In [1]: import numpy as np

In [2]: from numpy import linalg as LA

In [3]: np.set_printoptions(precision=1, suppress=True, linewidth=140)

In [4]: rd = lambda a: np.round(a, 1) + 0

In [5]: other = np.array([[-2, -1], [3, 1]])

In [6]: cent = np.array([[2, -5, 9, -9, -9, 3],
   ...:     [7, -9, -2, -4, 4, -8],
   ...:     [-7, 8, 6, 6, 9, -2],
   ...:     [1, 1, -1, 9, 7, 9],
   ...:     [2, 8, -4, 9, 6, 3],
   ...:     [6, -5, 1, 1, 2, 9]])

In [7]: feats = np.block([[other, np.array([[-1, 3, 0, 0, 0, -3], [1, 2, -3, -2, 3, 0]])], [np.zeros((6, 2)), cent]])

In [8]: feats
Out[8]: 
array([[-2., -1., -1.,  3.,  0.,  0.,  0., -3.],
       [ 3.,  1.,  1.,  2., -3., -2.,  3.,  0.],
       [ 0.,  0.,  2., -5.,  9., -9., -9.,  3.],
       [ 0.,  0.,  7., -9., -2., -4.,  4., -8.],
       [ 0.,  0., -7.,  8.,  6.,  6.,  9., -2.],
       [ 0.,  0.,  1.,  1., -1.,  9.,  7.,  9.],
       [ 0.,  0.,  2.,  8., -4.,  9.,  6.,  3.],
       [ 0.,  0.,  6., -5.,  1.,  1.,  2.,  9.]])

In [9]: other = feats / LA.norm(feats, axis=1, keepdims=True)

In [10]: C2 = other @ other.T

In [11]: print((np.abs(C2) > 0.9).astype(int))
[[1 0 0 0 0 0 0 0]
 [0 1 0 0 0 0 0 0]
 [0 0 1 0 0 0 0 0]
 [0 0 0 1 0 0 0 0]
 [0 0 0 0 1 0 0 0]
 [0 0 0 0 0 1 0 0]
 [0 0 0 0 0 0 1 0]
 [0 0 0 0 0 0 0 1]]

In [12]: np.argwhere(np.triu(np.abs(C2) > 0.95, 1))
Out[12]: array([], shape=(0, 2), dtype=int64)

In [13]: print(rd(np.degrees(np.arccos(np.clip(C2[1, 2], -1, 1)))))
115.6

In [14]: rng = np.random.default_rng(4138)

In [15]: idx = rng.permutation(8)

In [16]: idx
Out[16]: array([0, 5, 2, 6, 1, 4, 3, 7])

In [17]: other = feats[idx][:, idx]

In [18]: rd(LA.det(other)), rd(LA.det(feats[idx]))
Out[18]: (np.float64(-266268.0), np.float64(266268.0))

In [19]: np.allclose(other, feats)
Out[19]: False

In [20]: print(rd(np.sort(np.abs(LA.eigvals(other)))))
[ 1.   1.   2.8  2.8 12.5 13.2 13.2 15.4]

In [21]: np.diag(other)
Out[21]: array([-2.,  9.,  2.,  6.,  1.,  6., -9.,  9.])

In [22]: x = np.array([-2, -4, 5, -3, 5, 2, 3, 5])

In [23]: target = feats @ x

In [24]: target
Out[24]: array([-21., -21.,  40.,  16.,   0.,  81.,  17., 103.])

In [25]: print(rd(LA.solve(feats, 2 * target)))
[-4. -8. 10. -6. 10.  4.  6. 10.]

In [26]: rd(LA.solve(feats, target + feats[:, 7]))
Out[26]: array([-2., -4.,  5., -3.,  5.,  2.,  3.,  6.])

In [27]: rd(LA.norm(feats))
Out[27]: np.float64(37.6)

In [28]: rd(LA.svd(feats, compute_uv=False))
Out[28]: array([26.8, 17.2, 15.6, 10. ,  5.4,  4.6,  1.7,  0.1])

In [29]: np.diff(feats, axis=0)
Out[29]: 
array([[  5.,   2.,   2.,  -1.,  -3.,  -2.,   3.,   3.],
       [ -3.,  -1.,   1.,  -7.,  12.,  -7., -12.,   3.],
       [  0.,   0.,   5.,  -4., -11.,   5.,  13., -11.],
       [  0.,   0., -14.,  17.,   8.,  10.,   5.,   6.],
       [  0.,   0.,   8.,  -7.,  -7.,   3.,  -2.,  11.],
       [  0.,   0.,   1.,   7.,  -3.,   0.,  -1.,  -6.],
       [  0.,   0.,   4., -13.,   5.,  -8.,  -4.,   6.]])

In [30]: np.count_nonzero(feats)
Out[30]: np.int64(48)

In [31]: feats.sum(axis=1)
Out[31]: array([ -4.,   5.,  -9., -12.,  20.,  26.,  24.,  14.])

In [32]: print(rd(feats.mean(axis=0)))
[0.1 0.  1.4 0.4 0.8 1.2 2.8 1.4]
